$ ipython --no-banner

In [1]: import numpy as np

In [2]: np.set_printoptions(precision=3, suppress=True, linewidth=140)

In [3]: rng = np.random.default_rng(801759)

In [4]: arr = np.array([[1, 0, 1, 2, 3, 2],
   ...:     [0, 1, 3, 3, 3, 0],
   ...:     [3, 3, 1, 3, 3, 2],
   ...:     [0, 0, 0, 3, 1, 2],
   ...:     [0, 2, 1, 3, 1, 2],
   ...:     [1, 2, 3, 3, 0, 2],
   ...:     [3, 0, 0, 0, 3, 1],
   ...:     [1, 3, 2, 2, 2, 1],
   ...:     [1, 2, 0, 0, 3, 0],
   ...:     [3, 1, 2, 1, 0, 1],
   ...:     [0, 0, 3, 1, 1, 1],
   ...:     [1, 3, 1, 1, 1, 2],
   ...:     [0, 1, 2, 3, 3, 0],
   ...:     [0, 0, 0, 3, 1, 3],
   ...:     [1, 0, 0, 0, 1, 3]]) * (rng.random((15, 6)) < 0.3)

In [5]: arr
Out[5]: 
array([[0, 0, 1, 0, 0, 0],
       [0, 0, 3, 3, 3, 0],
       [0, 3, 0, 0, 0, 2],
       [0, 0, 0, 3, 0, 0],
       [0, 0, 1, 0, 0, 0],
       [1, 0, 3, 0, 0, 2],
       [3, 0, 0, 0, 3, 0],
       [0, 0, 0, 0, 0, 1],
       [0, 0, 0, 0, 0, 0],
       [0, 0, 0, 0, 0, 0],
       [0, 0, 0, 0, 1, 0],
       [0, 0, 1, 0, 0, 0],
       [0, 0, 0, 0, 3, 0],
       [0, 0, 0, 0, 0, 0],
       [0, 0, 0, 0, 0, 0]])

In [6]: C = arr[[5, 2]].astype(float)

In [7]: for _ in range(7):
   ...:     idx = np.linalg.norm(arr[:, None] - C, axis=-1).argmin(axis=1)
   ...:     C = np.array([arr[idx == j].mean(axis=0) for j in range(2)])
   ...: 

In [8]: idx
Out[8]: array([1, 0, 1, 1, 1, 0, 0, 1, 1, 1, 1, 1, 1, 1, 1])

In [9]: np.abs(C[1] - C[0]).argmax()
Out[9]: np.int64(2)

In [10]: Xs = arr - arr.mean(axis=0)

In [11]: Uu, sigma, vt = np.linalg.svd(Xs, full_matrices=False)

In [12]: np.round((sigma ** 2).sum() ** 2 / (sigma ** 4).sum(), 3)
Out[12]: np.float64(4.038)

In [13]: np.abs(Uu[:, 0]).argmax()
Out[13]: np.int64(1)

In [14]: sigma
Out[14]: array([5.355, 4.268, 3.73 , 3.172, 2.242, 1.14 ])

In [15]: sigma ** 2 / (sigma ** 2).sum()
Out[15]: array([0.371, 0.236, 0.18 , 0.13 , 0.065, 0.017])

In [16]: np.abs(vt[0]).argmax()
Out[16]: np.int64(4)

In [17]: np.searchsorted(np.cumsum(sigma ** 2) / (sigma ** 2).sum(), 0.9) + 1
Out[17]: np.int64(4)

In [18]: vt[0] * np.sign(vt[0, np.abs(vt[0]).argmax()])
Out[18]: array([ 0.219, -0.177,  0.36 ,  0.449,  0.755, -0.144])

In [19]: def softmax(z):
    ...:     e = np.exp(z - z.max(axis=-1, keepdims=True))
    ...:     return e / e.sum(axis=-1, keepdims=True)
    ...: 

In [20]: softmax(arr[1] + -3)
Out[20]: array([0.016, 0.016, 0.318, 0.318, 0.318, 0.016])

In [21]: np.round(softmax(10 * arr[1]), 3) + 0
Out[21]: array([0.   , 0.   , 0.333, 0.333, 0.333, 0.   ])

In [22]: scores = arr @ arr.T / np.sqrt(6)

In [23]: softmax(scores).round(6).argmax(axis=1)
Out[23]: array([1, 1, 2, 1, 1, 5, 6, 2, 0, 0, 1, 1, 1, 0, 0])

In [24]: W1 = np.array([[-4, -3, 5, -5, 5],
    ...:     [3, 0, -3, -4, 0],
    ...:     [0, -4, 0, 1, -5],
    ...:     [3, -1, 4, -2, -2],
    ...:     [-3, -1, -5, -1, -1],
    ...:     [0, -4, -3, -2, -1]])

In [25]: coef = np.array([3, -3, 2, 1, 8])

In [26]: H = np.maximum(arr @ W1 + coef, 0)

In [27]: (H > 0).mean(axis=0)
Out[27]: array([0.733, 0.   , 0.667, 0.467, 0.867])

In [28]: H
Out[28]: 
array([[ 3,  0,  2,  2,  3],
       [ 3,  0,  0,  0,  0],
       [12,  0,  0,  0,  6],
       [12,  0, 14,  0,  2],
       [ 3,  0,  2,  2,  3],
       [ 0,  0,  1,  0,  0],
       [ 0,  0,  2,  0, 20],
       [ 3,  0,  0,  0,  7],
       [ 3,  0,  2,  1,  8],
       [ 3,  0,  2,  1,  8],
       [ 0,  0,  0,  0,  7],
       [ 3,  0,  2,  2,  3],
       [ 0,  0,  0,  0,  5],
       [ 3,  0,  2,  1,  8],
       [ 3,  0,  2,  1,  8]])

In [29]: C = np.array([[-3, 5], [0, -3], [2, 0], [-1, 4], [0, -1]])

In [30]: W1 @ C
Out[30]: 
array([[ 27, -36],
       [-11,  -1],
       [ -1,  21],
       [  1,  12],
       [  0, -15],
       [ -4,   5]])
